In [1]: import numpy as np

In [2]: np.set_printoptions(precision=2, suppress=True, linewidth=200)

In [3]: W0 = np.array([[37, -4, -4, 5, -1, 2, 2],
   ...:     [1, -34, -3, 3, -4, -1, -2],
   ...:     [4, 5, 29, -2, 2, -2, -1],
   ...:     [-3, 5, -5, -19, -4, -2, -1],
   ...:     [3, 2, -2, -1, -5, -5, 4],
   ...:     [-2, 3, 4, 3, 4, 30, 4],
   ...:     [-2, 3, 5, 2, -1, -5, 41]])

In [4]: rng = np.random.default_rng(94093)

In [5]: idx = rng.permutation(7)

In [6]: out = W0[:, idx] * rng.choice([-1, 1], 7)

In [7]: print(out)
[[  5  37   2  -4  -1  -2  -4]
 [  3   1  -1 -34  -4   2  -3]
 [ -2   4  -2   5   2   1  29]
 [-19  -3  -2   5  -4   1  -5]
 [ -1   3  -5   2  -5  -4  -2]
 [  3  -2  30   3   4  -4   4]
 [  2  -2  -5   3  -1 -41   5]]

In [8]: U, _, VT = np.linalg.svd(W0.T @ out)

In [9]: print(np.round(U @ VT, 2) + 0)
[[ 0.  1.  0.  0.  0.  0.  0.]
 [ 0.  0.  0.  1.  0.  0.  0.]
 [ 0.  0.  0.  0.  0.  0.  1.]
 [ 1.  0.  0.  0.  0.  0.  0.]
 [ 0.  0.  0.  0.  1.  0.  0.]
 [ 0.  0.  1.  0.  0.  0.  0.]
 [ 0.  0.  0.  0.  0. -1.  0.]]

In [10]: gram = out.T @ out

In [11]: print(np.diag(gram))
[ 413 1412  963 1244   79 1723  936]

In [12]: print((out @ out.T).shape)
(7, 7)

In [13]: print(np.linalg.matrix_rank(gram))
7

In [14]: print(np.trace(gram), (out ** 2).sum())
6770 6770

In [15]: out = W0[0, 0] * W0[1:] - np.outer(W0[1:, 0], W0[0])

In [16]: print(out)
[[    0 -1254  -107   106  -147   -39   -76]
 [    0   201  1089   -94    78   -82   -45]
 [    0   173  -197  -688  -151   -68   -31]
 [    0    86   -62   -52  -182  -191   142]
 [    0   103   140   121   146  1114   152]
 [    0   103   177    84   -39  -181  1521]]

In [17]: print(np.flatnonzero(~out.round(6).any(axis=1)))
[]

In [18]: print(np.linalg.matrix_rank(out), np.linalg.matrix_rank(W0))
6 7

In [19]: idx = rng.permutation(7)

In [20]: print(idx)
[5 3 4 1 6 0 2]

In [21]: out = W0[idx][:, idx]

In [22]: print(np.sort(np.abs(np.linalg.eigvals(out))))
[ 4.22 18.03 32.63 32.77 32.77 34.31 38.01]

In [23]: print(np.diag(out))
[ 30 -19  -5 -34  41  37  29]

In [24]: F = np.loadtxt("layer1.csv", delimiter=",")

In [25]: print(F)
[[-0.24 -1.97 -0.62  0.3   0.96 -0.64 -0.97  1.52]
 [ 0.76  1.53  1.16 -0.17 -1.06  0.83  1.12 -1.28]
 [-0.64 -1.65 -1.04  0.2   1.04 -0.79 -1.09  1.35]
 [ 1.69 -1.08  1.84  0.38 -0.49  0.74  0.62  0.52]
 [-0.91  2.21 -0.71 -0.47 -0.42  0.01  0.35 -1.5 ]
 [-0.7   2.25 -0.46 -0.46 -0.55  0.15  0.49 -1.57]
 [-0.08  2.14  0.26 -0.37 -0.85  0.49  0.84 -1.59]
 [-0.84  2.23 -0.63 -0.47 -0.46  0.06  0.4  -1.53]
 [-1.03 -1.2  -1.43  0.08  1.07 -0.91 -1.15  1.07]
 [ 1.61 -1.45  1.68  0.43 -0.3   0.6   0.42  0.81]
 [ 1.68 -1.18  1.81  0.39 -0.45  0.71  0.57  0.59]
 [ 1.06  1.15  1.46 -0.07 -1.07  0.92  1.15 -1.05]
 [ 1.66 -0.28  1.93  0.24 -0.81  0.92  0.94 -0.07]
 [-0.7   2.25 -0.46 -0.46 -0.55  0.14  0.49 -1.57]
 [ 0.22  1.98  0.6  -0.3  -0.95  0.63  0.97 -1.53]]

In [26]: # rows and columns are dependent

In [27]: def softmax(z):
    ...:     e = np.exp(z - z.max(axis=-1, keepdims=True))
    ...:     return e / e.sum(axis=-1, keepdims=True)
    ...: 

In [28]: print(np.round(softmax(10 * F[12]), 2) + 0)
[0.06 0.   0.94 0.   0.   0.   0.   0.  ]

In [29]: att = F @ F.T / np.sqrt(8)

In [30]: print(softmax(att).round(6).argmax(axis=1))
[ 0  1  2  3  4  5  6  7  8  9 10 11 12 13 14]

In [31]: A = np.load("run2.npy")

In [32]: print(A)
[[ 0  1 -3 -3 -3 -3  1  3 -3]
 [-3  2  1  0  3  2  1  2 -1]
 [-2  1  1 -1 -2  3 -1  2  0]
 [ 3  3  1  1 -2  2  3 -2  0]
 [-3 -1  0 -2 -1  2  1 -3 -2]
 [-1  3  3  2 -2  3 -3  2  1]
 [-1  3  2  1 -3 -1  1  1 -2]
 [-3  1  0 -1  0 -1  3  1  1]]

In [33]: out = np.array([[0, 1],
    ...:     [-1, -3],
    ...:     [0, -3],
    ...:     [2, 0],
    ...:     [-2, 2],
    ...:     [0, -1],
    ...:     [-1, 3],
    ...:     [1, 2],
    ...:     [0, 1]])

In [34]: print(np.vstack([A, out.T]).shape)
(10, 9)

In [35]: print(np.linalg.matrix_rank(np.vstack([A, out.T])))
9

In [36]: print(np.linalg.matrix_rank(A @ out))
2

In [37]: print(A @ out)
[[  1   9]
 [ -7  -2]
 [  4 -14]
 [ -2 -10]
 [ -5  -9]
 [ 10 -30]
 [  5 -18]
 [ -5   7]]

In [38]: q, _ = np.linalg.qr(np.array([[-0.3], [-1.2], [0.2], [-0.1], [0.0], [1.4], [1.2], [-0.7], [1.5]]))

In [39]: arr = q @ q.T

In [40]: print(arr.round(2) + 0)
[[ 0.01  0.05 -0.01  0.    0.   -0.05 -0.05  0.03 -0.06]
 [ 0.05  0.19 -0.03  0.02  0.   -0.22 -0.19  0.11 -0.23]
 [-0.01 -0.03  0.01  0.    0.    0.04  0.03 -0.02  0.04]
 [ 0.    0.02  0.    0.    0.   -0.02 -0.02  0.01 -0.02]
 [ 0.    0.    0.    0.    0.    0.    0.    0.    0.  ]
 [-0.05 -0.22  0.04 -0.02  0.    0.25  0.22 -0.13  0.27]
 [-0.05 -0.19  0.03 -0.02  0.    0.22  0.19 -0.11  0.23]
 [ 0.03  0.11 -0.02  0.01  0.   -0.13 -0.11  0.06 -0.14]
 [-0.06 -0.23  0.04 -0.02  0.    0.27  0.23 -0.14  0.29]]

In [41]: # 2 blocks once reordered

In [42]: U, sv, VT = np.linalg.svd(arr)

In [43]: vecs = VT[:(sv > 1e-8).sum()]

In [44]: x = arr[7] + -2 * arr[8] + rng.integers(2) * np.eye(9)[7]

In [45]: print(x)
[ 0.14  0.58 -0.1   0.05  0.   -0.67 -0.58  1.34 -0.72]

In [46]: print(np.round(vecs.T @ vecs, 2) + 0)
[[ 0.01  0.05 -0.01  0.    0.   -0.05 -0.05  0.03 -0.06]
 [ 0.05  0.19 -0.03  0.02  0.   -0.22 -0.19  0.11 -0.23]
 [-0.01 -0.03  0.01  0.    0.    0.04  0.03 -0.02  0.04]
 [ 0.    0.02  0.    0.    0.   -0.02 -0.02  0.01 -0.02]
 [ 0.    0.    0.    0.    0.    0.    0.    0.    0.  ]
 [-0.05 -0.22  0.04 -0.02  0.    0.25  0.22 -0.13  0.27]
 [-0.05 -0.19  0.03 -0.02  0.    0.22  0.19 -0.11  0.23]
 [ 0.03  0.11 -0.02  0.01  0.   -0.13 -0.11  0.06 -0.14]
 [-0.06 -0.23  0.04 -0.02  0.    0.27  0.23 -0.14  0.29]]

In [47]: print(np.allclose(vecs.T @ vecs @ x, x))
False

In [48]: print(np.round(np.diag(vecs.T @ vecs), 2) + 0)
[0.01 0.19 0.01 0.   0.   0.25 0.19 0.06 0.29]

In [49]: data = np.load("mat.npy")

In [50]: print(data)
[[ 3  4  3 -1  1  2 -3  4 -2]
 [ 0  3 -6  1 -2 -2  5  5 -1]
 [ 0  4  2  1  0  0 -5  2  0]
 [-3 12  2  1 -6  1  1  7 -2]
 [ 5 -3 -1  1 -2  1  1  0 -1]
 [ 1  0 -2  3 -5 -4 -3  1  3]
 [ 3  4  3 -1  1  2 -3  4 -2]
 [ 6  1 -2 -1  0  1  4  4 -4]
 [ 1  6 -3  0 -2  2  0  2 -3]
 [-2  1  4  5  4 -1 -1  4 -3]
 [ 1  1  2  1  2  3 -3 -1 -2]
 [ 0 -2 -1  2  2 -1  2  2  0]
 [ 1  1  2  1  2  3 -3 -1 -2]
 [ 2 -1  2  3 -2 -2  1  3 -2]
 [-3  1  1  1 -3  3  1 -3  2]
 [ 0  2 -5  6 -6  3  2 -1  0]
 [ 0  0  0  0  0  0  0  0  0]
 [-4  2  0  3 -3 -1  1  2  4]
 [ 4  1  3 -1  3  5 -1  1 -4]
 [-3  1 -2  5 -5  4  0 -3  2]
 [ 2 -3 -2  3 -3 -1 -1 -2  1]
 [ 6 -2  1  2  0  4 -2 -1 -3]
 [-3  0  2  4  2 -4  2  5 -1]
 [-4  3  2  4  0 -7  0  8  1]
 [ 3 -2  0  0  3  1  4  4 -2]
 [ 4  5  0  2 -7 -5 -1  6 -2]
 [-4  0  2  6 -6 -1  0 -2  2]
 [ 0  0  0  0  0  0  0  0  0]
 [ 0 -2 -1  2  2 -1  2  2  0]
 [ 3  3 -2 -1 -3  0  0  0 -2]
 [ 0  5 -5 -1 -4 -1  3  3 -1]
 [ 2 -3 -5  3 -1 -1  6  5  0]
 [ 2  3  1 -2 -1 -1  0  5  0]
 [-3  1  1  1 -3  3  1 -3  2]
 [ 0  0  0  0  0  0  0  0  0]
 [ 3  1 -3  1 -1 -1  2  2 -2]
 [ 0  5 -5 -1 -4 -1  3  3 -1]
 [-3  2  3  2  0 -3  0  3 -1]
 [ 0  0  0  0  0  0  0  0  0]]

In [51]: proj = data @ np.linalg.solve(data.T @ data, data.T)

In [52]: print(np.diag(proj))
[0.21 0.22 0.24 0.49 0.18 0.36 0.21 0.34 0.24 0.36 0.13 0.11 0.13 0.28 0.21 0.37 0.   0.39 0.21 0.35 0.16 0.25 0.22 0.33 0.23 0.43 0.33 0.   0.11 0.21 0.2  0.49 0.21 0.21 0.   0.27 0.2  0.17 0.  ]

In [53]: print(np.round(np.linalg.eigvalsh(proj), 2) + 0)
[0. 0. 0. 0. 0. 0. 0. 0. 0. 0. 0. 0. 0. 0. 0. 0. 0. 0. 0. 0. 0. 0. 0. 0. 0. 0. 0. 0. 0. 0. 1. 1. 1. 1. 1. 1. 1. 1. 1.]

In [54]: print(round(float(np.trace(proj)), 2))
9.0

In [55]: out = np.array([[-5, 1, -3],
    ...:     [5, -4, 1],
    ...:     [2, -2, -4],
    ...:     [-2, -5, -2],
    ...:     [-4, 4, 2],
    ...:     [-2, 3, -1],
    ...:     [-1, 2, -4],
    ...:     [4, 0, 2],
    ...:     [1, -2, -1]])

In [56]: print(np.einsum("ik,kj->ij", data, out))
[[ 22  -6   7]
 [ 27  -7  14]
 [ 35 -35  18]
 [124 -75  10]
 [-40  13 -24]
 [ 23 -54   4]
 [ 22  -6   7]
 [-21  30 -12]
 [ 28 -13  16]
 [ 13 -22   5]
 [-15   3   1]
 [-16   9  -1]
 [-15   3   1]
 [  4 -21 -19]
 [ 15 -19 -17]
 [  0 -39 -15]
 [  0   0   0]
 [ 49 -48  -1]
 [-28  32 -10]
 [  8 -40 -14]
 [-27 -16 -13]
 [-55  16 -23]
 [ 28 -25   4]
 [ 78 -63  21]
 [-29  38 -12]
 [ 62 -67  -2]
 [ 32 -69 -25]
 [  0   0   0]
 [-16   9  -1]
 [  8  -8   0]
 [ 43 -16  15]
 [-21  14 -10]
 [ 37  -9   6]
 [ 15 -19 -17]
 [  0   0   0]
 [ -8   1  -1]
 [ 43 -16  15]
 [ 44 -34   5]
 [  0   0   0]]

In [57]: print(np.einsum("ij,ij->i", data, data))
[ 69 105  50 249  43  74  69  91  67  89  34  22  34  40  44 115   0  60  79  93  42  75  79 159  59 160 101   0  22  36  87 110  45  44   0  34  87  45   0]

In [58]: print(np.linalg.matrix_rank(np.vstack([data, out.T])))
9

In [59]: print(data @ out)
[[ 22  -6   7]
 [ 27  -7  14]
 [ 35 -35  18]
 [124 -75  10]
 [-40  13 -24]
 [ 23 -54   4]
 [ 22  -6   7]
 [-21  30 -12]
 [ 28 -13  16]
 [ 13 -22   5]
 [-15   3   1]
 [-16   9  -1]
 [-15   3   1]
 [  4 -21 -19]
 [ 15 -19 -17]
 [  0 -39 -15]
 [  0   0   0]
 [ 49 -48  -1]
 [-28  32 -10]
 [  8 -40 -14]
 [-27 -16 -13]
 [-55  16 -23]
 [ 28 -25   4]
 [ 78 -63  21]
 [-29  38 -12]
 [ 62 -67  -2]
 [ 32 -69 -25]
 [  0   0   0]
 [-16   9  -1]
 [  8  -8   0]
 [ 43 -16  15]
 [-21  14 -10]
 [ 37  -9   6]
 [ 15 -19 -17]
 [  0   0   0]
 [ -8   1  -1]
 [ 43 -16  15]
 [ 44 -34   5]
 [  0   0   0]]

In [60]: print(np.vstack([data, out.T]).shape)
(42, 9)

In [61]: print(out.T @ data.T)
[[ 22  27  35 124 -40  23  22 -21  28  13 -15 -16 -15   4  15   0   0  49 -28   8 -27 -55  28  78 -29  62  32   0 -16   8  43 -21  37  15   0  -8  43  44   0]
 [ -6  -7 -35 -75  13 -54  -6  30 -13 -22   3   9   3 -21 -19 -39   0 -48  32 -40 -16  16 -25 -63  38 -67 -69   0   9  -8 -16  14  -9 -19   0   1 -16 -34   0]
 [  7  14  18  10 -24   4   7 -12  16   5   1  -1   1 -19 -17 -15   0  -1 -10 -14 -13 -23   4  21 -12  -2 -25   0  -1   0  15 -10   6 -17   0  -1  15   5   0]]

In [62]: out @ data
---------------------------------------------------------------------------
ValueError                                Traceback (most recent call last)
Cell In[62], line 1
----> 1 out @ data

ValueError: matmul: Input operand 1 has a mismatch in its core dimension 0, with gufunc signature (n?,k),(k,m?)->(n?,m?) (size 39 is different from 3)
